$ python -q
>>> import numpy as np
>>> from numpy import linalg as LA
>>> np.set_printoptions(precision=3, suppress=True, linewidth=120)
>>> arr = np.load("m.npy")
>>> arr
array([[ 2.1  ,  0.   , -0.7  , -0.064,  0.2  ,  0.9  ,  0.1  ],
       [ 0.4  ,  0.6  ,  1.   ,  2.952, -0.7  ,  0.3  ,  0.1  ],
       [ 0.5  ,  1.1  , -0.7  ,  5.467, -0.3  ,  0.3  ,  1.   ],
       [ 0.1  , -1.7  ,  1.   , -8.465, -0.5  ,  0.1  , -0.2  ],
       [-1.   , -1.2  ,  0.5  , -5.994, -0.7  , -1.   ,  0.   ],
       [ 2.1  , -1.   ,  1.2  , -5.139,  0.6  , -0.8  , -0.9  ],
       [ 1.   ,  0.2  ,  0.2  ,  1.138,  0.8  , -0.9  ,  0.4  ],
       [ 0.1  , -0.8  ,  0.9  , -4.026,  0.3  ,  1.1  ,  0.6  ],
       [ 0.4  , -0.4  ,  0.7  , -1.732,  0.2  , -0.6  ,  0.2  ],
       [-0.6  , -1.2  , -1.3  , -6.124,  0.5  , -0.6  , -1.   ],
       [ 0.2  , -0.2  ,  1.6  , -1.071, -0.7  , -1.5  , -1.9  ],
       [-1.4  ,  0.5  , -1.1  ,  2.583,  1.7  ,  0.4  , -0.2  ],
       [-2.2  ,  0.6  ,  1.9  ,  3.123, -1.1  ,  1.5  ,  0.1  ],
       [ 0.2  ,  1.2  ,  0.9  ,  6.13 ,  0.4  , -0.1  , -0.9  ],
       [-1.4  , -1.2  , -0.6  , -5.993,  0.5  ,  0.1  , -1.5  ],
       [ 1.1  , -0.6  , -0.1  , -3.038,  0.7  , -0.5  ,  1.2  ],
       [ 0.1  ,  0.5  ,  0.7  ,  2.445,  1.3  ,  0.4  ,  1.7  ],
       [ 1.5  , -0.8  ,  0.3  , -4.001, -0.4  ,  1.   , -0.5  ],
       [ 1.3  ,  1.3  ,  0.8  ,  6.606, -0.3  , -0.7  ,  0.2  ],
       [ 0.6  ,  2.3  ,  0.   , 11.605,  1.2  ,  0.6  ,  0.3  ],
       [ 0.5  , -0.3  , -1.   , -1.526,  0.2  , -1.1  , -0.1  ]])
>>> r0, r1 = arr[7], arr[3]
>>> round(float(r0 @ r0), 3)
19.329
>>> round(r0 @ r1, 3)
np.float64(36.19)
>>> p = (r0 @ r1) / (r0 @ r0) * r0
>>> round(LA.norm(r0 + r1) ** 2 + LA.norm(r0 - r1) ** 2, 3)
np.float64(190.37)
>>> hat = arr @ LA.solve(arr.T @ arr, arr.T)
>>> np.round(LA.eigvalsh(hat), 3) + 0
array([0., 0., 0., 0., 0., 0., 0., 0., 0., 0., 0., 0., 0., 0., 1., 1., 1., 1., 1., 1., 1.])
>>> dist = LA.norm(arr[:, None] - arr[None], axis=-1)
>>> LA.matrix_rank(dist ** 2)
np.int64(9)
>>> dist[3].round(6).argsort(kind="stable")[:4]
array([ 3,  4,  9, 14])
>>> np.flatnonzero(dist[3] < dist.mean() / 2)
array([3, 4])
>>> np.unravel_index(dist.round(6).argmax(), dist.shape)
(np.int64(3), np.int64(19))
>>> dist[:5, :5]
array([[ 0.   ,  4.05 ,  5.982,  9.032,  7.217],
       [ 4.05 ,  0.   ,  3.232, 11.658,  9.337],
       [ 5.982,  3.232,  0.   , 14.37 , 11.966],
       [ 9.032, 11.658, 14.37 ,  0.   ,  3.018],
       [ 7.217,  9.337, 11.966,  3.018,  0.   ]])
>>> m1 = np.load("x.npy")
>>> m1
array([[  4,   4,   4,   2,   3],
       [  2,   5,   4,   8,   7],
       [  2,   5,   2,   4,   9],
       [  4,   9,   7,   6,   8],
       [  0,   6,   3,   6,   8],
       [ -2, -11,  -8, -22, -18]])
>>> rng = np.random.default_rng(728)
>>> out = m1 + rng.integers(-2, 3, (6, 4)) @ rng.integers(-2, 3, (4, 5))
>>> out
array([[  7,  -1,  14,   0,   1],
       [ 10,   9,   6,   8,  15],
       [  3,   8,   1,  -2,  15],
       [ -2,   7,  11,   6,   4],
       [  0,   5,   5,   4,   8],
       [  2, -10, -10, -26, -14]])
>>> np.abs(out - m1).sum(axis=1)
array([22, 22, 17, 16,  5, 15])
>>> out - m1
array([[ 3, -5, 10, -2, -2],
       [ 8,  4,  2,  0,  8],
       [ 1,  3, -1, -6,  6],
       [-6, -2,  4,  0, -4],
       [ 0, -1,  2, -2,  0],
       [ 4,  1, -2, -4,  4]])
>>> np.round(LA.svd(out - m1, compute_uv=False), 3) + 0
array([16.882, 12.444,  7.14 ,  4.021,  0.   ])
>>> vec = np.array([2, 0, 0, -2, 1])
>>> h = np.maximum(out @ vec, 0)
>>> out.T @ h
array([ 454,  -64,  -71, -990,   87])
>>> out * (h > 1e-9)[:, None]
array([[  7,  -1,  14,   0,   1],
       [ 10,   9,   6,   8,  15],
       [  3,   8,   1,  -2,  15],
       [  0,   0,   0,   0,   0],
       [  0,   0,   0,   0,   0],
       [  2, -10, -10, -26, -14]])
>>> np.maximum(out @ vec, 0) - np.maximum(-out @ vec, 0)
array([ 15,  19,  25, -12,   0,  42])
>>> np.tanh(out @ vec)
array([ 1.,  1.,  1., -1.,  0.,  1.])
>>> np.flatnonzero(h > 1e-9)
array([0, 1, 2, 5])
>>> r0 = np.array([0, 1, 0])
>>> np.convolve(m1[0], r0)
array([0, 4, 4, 4, 2, 3, 0])
>>> Uu, sigma, Vt = LA.svd(m1)
>>> sigma
array([40.58 ,  8.139,  4.399,  2.158,  0.025])
>>> out = Uu[:, :4] @ np.diag(sigma[:4]) @ Vt[:4]
>>> LA.matrix_rank(m1, rtol=0.05)
np.int64(4)
>>> np.round(np.abs(m1 - out).max(), 3)
np.float64(0.01)
>>> LA.matrix_rank(out)
np.int64(4)
>>> out = np.array([[4, -5, 3, -4, 4],
...     [2, -2, -3, 3, 1],
...     [-2, 2, 3, -2, 5],
...     [0, 1, 2, 3, 1],
...     [-1, 3, -4, -2, -2]])
>>> basis = np.array([[2]])
>>> feats = np.block([[out, np.array([[-1], [-1], [0], [1], [-1]])], [np.zeros((1, 5)), basis]])
>>> feats
array([[ 4., -5.,  3., -4.,  4., -1.],
       [ 2., -2., -3.,  3.,  1., -1.],
       [-2.,  2.,  3., -2.,  5.,  0.],
       [ 0.,  1.,  2.,  3.,  1.,  1.],
       [-1.,  3., -4., -2., -2., -1.],
       [ 0.,  0.,  0.,  0.,  0.,  2.]])
>>> lab = rng.permutation(6)
>>> out = feats[:, lab] * rng.choice([-1, 1], 6)
>>> out
array([[-3., -4.,  1., -4.,  4., -5.],
       [ 3., -2.,  1.,  3.,  1., -2.],
       [-3.,  2., -0., -2.,  5.,  2.],
       [-2., -0., -1.,  3.,  1.,  1.],
       [ 4.,  1.,  1., -2., -2.,  3.],
       [-0., -0., -2.,  0.,  0.,  0.]])
>>> Uu, _, Vt = LA.svd(feats.T @ out)
>>> np.round(LA.lstsq(feats, out)[0], 3) + 0
array([[ 0., -1.,  0.,  0.,  0.,  0.],
       [ 0.,  0.,  0.,  0.,  0.,  1.],
       [-1.,  0.,  0.,  0.,  0.,  0.],
       [ 0.,  0.,  0.,  1.,  0.,  0.],
       [ 0.,  0.,  0.,  0.,  1.,  0.],
       [ 0.,  0., -1.,  0.,  0.,  0.]])
>>> lab
array([2, 0, 5, 3, 4, 1])
>>> np.round(Uu @ Vt, 3) + 0
array([[ 0., -1.,  0.,  0.,  0.,  0.],
       [ 0.,  0.,  0.,  0.,  0.,  1.],
       [-1.,  0.,  0.,  0.,  0.,  0.],
       [ 0.,  0.,  0.,  1.,  0.,  0.],
       [ 0.,  0.,  0.,  0.,  1.,  0.],
       [ 0.,  0., -1.,  0.,  0.,  0.]])
